$ ipython --no-banner

In [1]: import numpy as np

In [2]: np.set_printoptions(precision=2, suppress=True, linewidth=140)

In [3]: feats = np.load("sample12.npy")

In [4]: feats
Out[4]: 
array([[  8,  14, -14],
       [  4,   7,  -7],
       [  9,  15, -16]])

In [5]: round(float(np.linalg.det(2 * feats)), 2), np.round(np.linalg.det(feats), 2)
Out[5]: (0.0, np.float64(0.0))

In [6]: round(float(np.linalg.det(feats[::-1])), 2)
Out[6]: 0.0

In [7]: np.einsum("ij,ji->", feats, feats)
Out[7]: np.int64(19)

In [8]: np.argsort(-np.linalg.norm(feats, axis=0).round(6), kind="stable")[:3]
Out[8]: array([2, 1, 0])

In [9]: round(np.linalg.norm(feats, 2) / np.linalg.norm(feats), 2)
Out[9]: np.float64(1.0)

In [10]: arr = np.load("test11.npy")

In [11]: arr
Out[11]: 
array([[0, 2, 4, 6],
       [0, 0, 1, 8],
       [0, 0, 0, 2],
       [0, 0, 0, 0]])

In [12]: Uu, sv, VT = np.linalg.svd(arr)

In [13]: vecs = VT[:(sv > 1e-8).sum()]

In [14]: rng = np.random.default_rng(19)

In [15]: x0 = arr[0] + 3 * arr[1] + rng.integers(2) * np.eye(4)[0]

In [16]: print(x0)
[ 1.  2.  7. 30.]

In [17]: np.diag(vecs.T @ vecs)
Out[17]: array([0., 1., 1., 1.])

In [18]: np.linalg.matrix_rank(np.vstack([arr, x0]))
Out[18]: np.int64(4)

In [19]: np.linalg.lstsq(arr[:-1].T, arr[-1])[2]
Out[19]: np.int32(3)

In [20]: np.unique(arr.round(6), axis=0).shape
Out[20]: (4, 4)

In [21]: np.abs(np.diag(np.linalg.qr(arr)[1])) > 1e-9
Out[21]: array([False, False, False, False])

In [22]: r = np.linalg.matrix_rank(feats)

In [23]: r
Out[23]: np.int64(2)

In [24]: ns = np.linalg.svd(feats)[2][r:].T

In [25]: [int(np.linalg.matrix_rank(np.delete(feats, i, axis=0))) for i in range(3)]
Out[25]: [2, 2, 1]

In [26]: print([int(np.linalg.matrix_rank(feats[:, :j + 1])) for j in range(3)])
[1, 2, 2]

In [27]: np.round(feats @ ns, 2) + 0
Out[27]: 
array([[0.],
       [0.],
       [0.]])

In [28]: print([int(np.linalg.matrix_rank(feats[:i])) for i in range(1, len(feats) + 1)])
[1, 1, 2]

In [29]: print(np.allclose(feats @ ns, 0))
True

In [30]: ns[:, 0] / ns[np.abs(ns[:, 0]).round(6).argmax(), 0]
Out[30]: array([ 1.  , -0.14,  0.43])

In [31]: x0 = np.array([-4, 3, 5, -1])

In [32]: arr * x0
Out[32]: 
array([[ 0,  6, 20, -6],
       [ 0,  0,  5, -8],
       [ 0,  0,  0, -2],
       [ 0,  0,  0,  0]])

In [33]: arr @ np.ones(4)
Out[33]: array([12.,  9.,  2.,  0.])

In [34]: np.linalg.norm(arr @ x0) <= np.linalg.norm(arr, 2) * np.linalg.norm(x0) + 1e-9
Out[34]: np.True_

In [35]: arr @ np.eye(4)[2]
Out[35]: array([4., 1., 0., 0.])

In [36]: np.sign((arr @ x0).round(6))
Out[36]: array([ 1, -1, -1,  0])

In [37]: Uu, sv, VT = np.linalg.svd(arr)

In [38]: np.argmax(sv[:-1] / (sv[1:] + 1e-6)) + 1
Out[38]: np.int64(3)

In [39]: sv
Out[39]: array([10.78,  2.96,  0.13,  0.  ])

In [40]: B = Uu[:, :3] @ np.diag(sv[:3]) @ VT[:3]

In [41]: np.round(np.linalg.norm(arr - B) / np.linalg.norm(arr), 2)
Out[41]: np.float64(0.0)

In [42]: round(float(np.abs(arr - B).max()), 2)
Out[42]: 0.0

In [43]: B.round(2) + 0
Out[43]: 
array([[0., 2., 4., 6.],
       [0., 0., 1., 8.],
       [0., 0., 0., 2.],
       [0., 0., 0., 0.]])

In [44]: np.linalg.matrix_rank(B)
Out[44]: np.int64(3)

In [45]: np.linalg.matrix_rank(arr, rtol=0.05)
Out[45]: np.int64(2)

In [46]: f = np.array([2, -3]) + 0.5

In [47]: K = np.eye(2) - 2 * np.outer(f, f) / (f @ f)

In [48]: K
Out[48]: 
array([[0., 1.],
       [1., 0.]])

In [49]: # symmetric

In [50]: vals, vecs = np.linalg.eigh(K)

In [51]: x0 = np.array([-4, -6])

In [52]: np.abs(K).sum(axis=1).max(), np.abs(vals).max()
Out[52]: (np.float64(1.0), np.float64(1.0))

In [53]: np.round(vecs * np.abs(vals) @ vecs.T, 2) + 0
Out[53]: 
array([[1., 0.],
       [0., 1.]])

In [54]: (np.sign(vecs[:, -1].round(6)) == np.sign(vecs[0, -1].round(6))).astype(int)
Out[54]: array([1, 1])

In [55]: print(round(float(x0 @ K @ x0 / (x0 @ x0)), 2), vals[0], vals[-1])
0.92 -1.0 1.0

In [56]: np.linalg.eigvalsh(K[1:, 1:])
Out[56]: array([0.])

In [57]: np.linalg.pinv(K)
Out[57]: 
array([[0., 1.],
       [1., 0.]])

In [58]: print(K @ K.T)
[[1. 0.]
 [0. 1.]]

In [59]: P = np.triu(np.array([[-1, 0], [1, 1]]), 1) + np.eye(2)

In [60]: B = P @ K @ np.linalg.inv(P)

In [61]: round(float(np.linalg.det(B)), 2)
Out[61]: -1.0

In [62]: m1 = np.array([[1, -1, -1, 1, 1, -1, -1, 1],
    ...:     [1, 1, 1, 1, -1, -1, -1, -1],
    ...:     [1, -1, 1, -1, -1, 1, -1, 1],
    ...:     [1, 1, -1, -1, -1, -1, 1, 1]])

In [63]: B = m1 / np.linalg.norm(m1, axis=1, keepdims=True)

In [64]: gram = B @ B.T

In [65]: np.argwhere(np.triu(np.abs(gram) > 0.95, 1))
Out[65]: array([], shape=(0, 2), dtype=int64)

In [66]: print(gram.round(2) + 0)
[[1. 0. 0. 0.]
 [0. 1. 0. 0.]
 [0. 0. 1. 0.]
 [0. 0. 0. 1.]]

In [67]: th = np.deg2rad(159)

In [68]: W0 = np.eye(2)

In [69]: W0[np.ix_([0, 1], [0, 1])] = [[np.cos(th), -np.sin(th)], [np.sin(th), np.cos(th)]]

In [70]: W0
Out[70]: 
array([[-0.93, -0.36],
       [ 0.36, -0.93]])

In [71]: B = W0 / np.sqrt((W0 ** 2).mean(axis=1, keepdims=True))

In [72]: print(np.linalg.matrix_rank(W0 - W0.mean(axis=1, keepdims=True)))
1

In [73]: print(np.linalg.matrix_rank(B) == np.linalg.matrix_rank(W0))
True

In [74]: np.linalg.norm(B, axis=1)
Out[74]: array([1.41, 1.41])

In [75]: W0 - W0.mean(axis=1, keepdims=True)
Out[75]: 
array([[-0.29,  0.29],
       [ 0.65, -0.65]])

In [76]: print(B[0])
[-1.32 -0.51]
